In [1]: import numpy as np

In [2]: np.set_printoptions(suppress=True, linewidth=160)

In [3]: rd = lambda a: np.round(a, 3) + 0

In [4]: K = np.load("dump.npy")

In [5]: print(K)
[[ 1 -1 -1  1 -1  1  1 -1]
 [ 1 -1  1 -1  1 -1  1 -1]
 [ 1  1  1  1  1  1  1  1]
 [ 1  1 -1 -1  1  1 -1 -1]
 [ 1  1  1  1 -1 -1 -1 -1]]

In [6]: print(K.ravel(order="F"))
[ 1  1  1  1  1 -1 -1  1  1  1 -1  1  1 -1  1  1 -1  1 -1  1 -1  1  1  1 -1  1 -1  1  1 -1  1  1  1 -1 -1 -1 -1  1 -1 -1]

In [7]: T = K.reshape(5, 2, -1)

In [8]: print(T.shape)
(5, 2, 4)

In [9]: print(np.einsum("ihd,ihd->ih", T, T))
[[4 4]
 [4 4]
 [4 4]
 [4 4]
 [4 4]]

In [10]: print(np.swapaxes(T, 1, 2)[4])
[[ 1 -1]
 [ 1 -1]
 [ 1 -1]
 [ 1 -1]]

In [11]: print(T[:, 0])
[[ 1 -1 -1  1]
 [ 1 -1  1 -1]
 [ 1  1  1  1]
 [ 1  1 -1 -1]
 [ 1  1  1  1]]

In [12]: F = np.loadtxt("block16.csv", delimiter=",")

In [13]: print(F)
[[-1.477  1.959  0.844 -1.505]
 [ 0.647  2.058 -1.744 -1.143]
 [ 2.817  0.031 -0.168 -1.019]
 [ 1.805  1.098 -0.102 -2.127]
 [ 0.326 -2.001  1.342 -1.758]
 [ 0.003 -1.396 -2.538  0.782]
 [-0.924  0.077 -2.771 -0.681]
 [-0.171 -1.298 -2.554 -0.874]
 [-1.149 -1.174  0.633  2.429]
 [ 0.758 -2.409 -0.659  1.479]
 [ 1.78   1.676 -1.422  1.   ]
 [ 0.372  1.241  2.609 -0.719]
 [ 0.331 -0.699  2.832  0.617]
 [-0.58  -2.341 -1.62  -0.746]
 [ 0.748  0.546  1.869 -2.156]
 [ 0.275 -2.792 -0.084  1.06 ]]

In [14]: Q, R = np.linalg.qr(F)

In [15]: print(np.allclose(R.T @ R, F.T @ F))
True

In [16]: print(rd(R))
[[ 4.59   0.814  0.187 -1.277]
 [ 0.    -6.469 -1.008  1.789]
 [ 0.     0.    -7.     0.138]
 [ 0.     0.     0.     5.053]]

In [17]: print(rd(np.abs(np.diag(R))))
[4.59  6.469 7.    5.053]

In [18]: print(rd(Q @ R))
[[-1.477  1.959  0.844 -1.505]
 [ 0.647  2.058 -1.744 -1.143]
 [ 2.817  0.031 -0.168 -1.019]
 [ 1.805  1.098 -0.102 -2.127]
 [ 0.326 -2.001  1.342 -1.758]
 [ 0.003 -1.396 -2.538  0.782]
 [-0.924  0.077 -2.771 -0.681]
 [-0.171 -1.298 -2.554 -0.874]
 [-1.149 -1.174  0.633  2.429]
 [ 0.758 -2.409 -0.659  1.479]
 [ 1.78   1.676 -1.422  1.   ]
 [ 0.372  1.241  2.609 -0.719]
 [ 0.331 -0.699  2.832  0.617]
 [-0.58  -2.341 -1.62  -0.746]
 [ 0.748  0.546  1.869 -2.156]
 [ 0.275 -2.792 -0.084  1.06 ]]

In [19]: print(rd(abs(R[0, 0])), rd(np.linalg.norm(F[:, 0])))
4.59 4.59

In [20]: print(rd(np.trace(Q @ Q.T)))
4.0

In [21]: m1 = np.array([[4.0, 3.0, 3.0], [3.0, 4.0, 3.0], [3.0, 3.0, 4.0]])

In [22]: evals, evecs = np.linalg.eigh(m1)

In [23]: x0 = np.array([2, 8, 2])

In [24]: print(x0 @ m1 @ x0 / (x0 @ x0), rd(evals[0]), evals[-1])
7.0 1.0 10.0

In [25]: print(rd(evecs * np.maximum(evals, 0) @ evecs.T))
[[4. 3. 3.]
 [3. 4. 3.]
 [3. 3. 4.]]

In [26]: print((np.sign(evecs[:, -1].round(6)) == np.sign(evecs[0, -1].round(6))).astype(int))
[1 1 1]

In [27]: print(rd(np.linalg.eigvalsh(m1[1:, 1:])))
[1. 7.]

In [28]: print(rd(evecs * np.abs(evals) @ evecs.T))
[[4. 3. 3.]
 [3. 4. 3.]
 [3. 3. 4.]]

In [29]: print(x0 @ m1 @ x0)
504.0

In [30]: x0 = np.array([-8, -7, 8])

In [31]: target = m1 @ x0

In [32]: c, lr = np.zeros(3), 1 / np.linalg.norm(m1, 2) ** 2

In [33]: for i in range(3):
    ...:     c -= lr * m1.T @ (m1 @ c - target)
    ...:     if i % 1 == 0: print(i, round(np.linalg.norm(m1 @ c - target), 3))
    ...: 
0 12.549
1 12.423
2 12.299

In [34]: print(rd(np.linalg.cond(m1)))
10.0

In [35]: print(rd(np.linalg.det(m1.T)))
10.0

In [36]: print(np.einsum("ij,ji->", m1, m1))
102.0

In [37]: proj = np.triu(np.array([[1, 0, -3], [-5, 2, -5], [4, -4, 3]]), 1) + np.eye(3)

In [38]: B = proj @ m1 @ np.linalg.inv(proj)

In [39]: print(proj @ m1 - m1 @ proj)
[[ -9.  -9.  15.]
 [-15. -15.   9.]
 [  0.   0.  24.]]

In [40]: print(rd(np.poly(B)))
[  1. -12.  21. -10.]

In [41]: print(B)
[[  -5.   -6.  -54.]
 [ -12.  -11. -108.]
 [   3.    3.   28.]]

In [42]: print(rd(np.linalg.det(B)))
10.0

In [43]: W0 = np.array([[0, 0, 3, 3, 6], [0, 0, 0, 0, 0], [0, 0, 0, 0, 0], [0, 0, 2, 2, 4]])

In [44]: # rows 1 and 2 are equal

In [45]: print(rd(np.linalg.norm(W0)))
8.832

In [46]: print(rd(np.linalg.svd(W0, compute_uv=False)))
[8.832 0.    0.    0.   ]

In [47]: print(np.unravel_index(np.abs(W0).argmax(), W0.shape))
(np.int64(0), np.int64(4))

In [48]: print(np.diff(W0, axis=0))
[[ 0  0 -3 -3 -6]
 [ 0  0  0  0  0]
 [ 0  0  2  2  4]]

In [49]: print(np.linalg.matrix_rank(W0))
1

In [50]: W0[4]
Traceback (most recent call last):
  Cell In[50], line 1
    W0[4]
IndexError: index 4 is out of bounds for axis 0 with size 4


In [51]: print(W0.sum(axis=0))
[ 0  0  5  5 10]

In [52]: print(W0.shape)
(4, 5)

In [53]: print(np.count_nonzero(W0))
6

In [54]: left, sigma, Vt = np.linalg.svd(W0)

In [55]: evecs = Vt[:(sigma > 1e-8).sum()]

In [56]: rng = np.random.default_rng(26)

In [57]: x0 = W0[1] + 3 * W0[3] + rng.integers(2) * np.eye(5)[2]

In [58]: print(x0)
[ 0.  0.  7.  6. 12.]

In [59]: print(np.allclose(evecs.T @ evecs @ x0, x0))
False

In [60]: print(np.linalg.matrix_rank(np.vstack([W0, x0])))
2

In [61]: print(rd(evecs.T @ evecs))
[[0.    0.    0.    0.    0.   ]
 [0.    0.    0.    0.    0.   ]
 [0.    0.    0.167 0.167 0.333]
 [0.    0.    0.167 0.167 0.333]
 [0.    0.    0.333 0.333 0.667]]

In [62]: left, sigma, Vt = np.linalg.svd(W0)

In [63]: print(rd(sigma))
[8.832 0.    0.    0.   ]

In [64]: print(np.argmax(sigma[:-1] / (sigma[1:] + 1e-6)) + 1)
1

In [65]: B = left[:, :1] @ np.diag(sigma[:1]) @ Vt[:1]

In [66]: print(rd(np.linalg.norm(W0 - B) / np.linalg.norm(W0)))
0.0

In [67]: print(rd(np.abs(W0 - B).max()))
0.0

In [68]: print(rd(B))
[[0. 0. 3. 3. 6.]
 [0. 0. 0. 0. 0.]
 [0. 0. 0. 0. 0.]
 [0. 0. 2. 2. 4.]]

In [69]: print(rd(np.trace(np.linalg.pinv(B) @ B)))
1.0

In [70]: print(np.linalg.lstsq(B[:-1].T, B[-1])[2])
1

In [71]: print(np.allclose(B[:-1].T @ np.linalg.lstsq(B[:-1].T, B[-1])[0], B[-1]))
True

In [72]: print(np.abs(np.diag(np.linalg.qr(B)[1])) > 1e-9)
[False False  True False]

In [73]: print(np.unique(B.round(6), axis=0).shape)
(3, 5)

In [74]: rank = np.linalg.matrix_rank(W0)

In [75]: print(rank)
1

In [76]: N = np.linalg.svd(W0)[2][rank:].T

In [77]: print([int(np.linalg.matrix_rank(np.delete(W0, i, axis=0))) for i in range(4)])
[1, 1, 1, 1]

In [78]: print(np.allclose(W0 @ N, 0))
True

In [79]: print(rd(N @ N.T))
[[ 1.     0.     0.     0.     0.   ]
 [ 0.     1.     0.     0.     0.   ]
 [ 0.     0.     0.833 -0.167 -0.333]
 [ 0.     0.    -0.167  0.833 -0.333]
 [ 0.     0.    -0.333 -0.333  0.333]]

In [80]: print([int(np.linalg.matrix_rank(W0[:i])) for i in range(1, len(W0) + 1)])
[1, 1, 1, 1]

In [81]: J = np.loadtxt("test10.csv", delimiter=",")

In [82]: print(J)
[[ -0.406 -14.659 -23.164]
 [  7.059   8.283   9.57 ]
 [ -4.958 -18.489   1.626]
 [ -0.487 -26.664   2.229]
 [ -5.615 -28.392   7.681]
 [  1.046 -17.738   2.245]
 [  1.918 -10.556 -13.219]
 [  0.953   1.82  -21.839]
 [ -1.627  14.108   8.959]
 [ 12.374  -3.161   5.607]
 [ -6.26  -14.333  -4.704]
 [ -0.397  25.122  16.628]
 [  2.392   5.096   2.87 ]
 [ -5.68  -17.415   4.673]
 [ -1.128  -0.84    6.289]
 [  4.119  -6.062  18.436]
 [ -5.902  11.306  -7.734]
 [-10.579   0.715 -14.413]
 [ -5.443  -3.193 -10.142]
 [ -7.406  10.017  -3.512]
 [  3.728   2.079 -12.565]
 [  0.576   4.28    2.406]
 [ -3.623  -9.21    5.805]
 [  2.765  19.547 -12.152]
 [ -3.897 -18.654   3.091]]

In [83]: x0 = np.array([9, 1, 2])

In [84]: print(np.sign((J @ x0).round(6)))
[-1.  1. -1. -1. -1. -1. -1. -1.  1.  1. -1.  1.  1. -1.  1.  1. -1. -1. -1. -1.  1.  1. -1.  1. -1.]

In [85]: print((J @ x0).argmax())
9
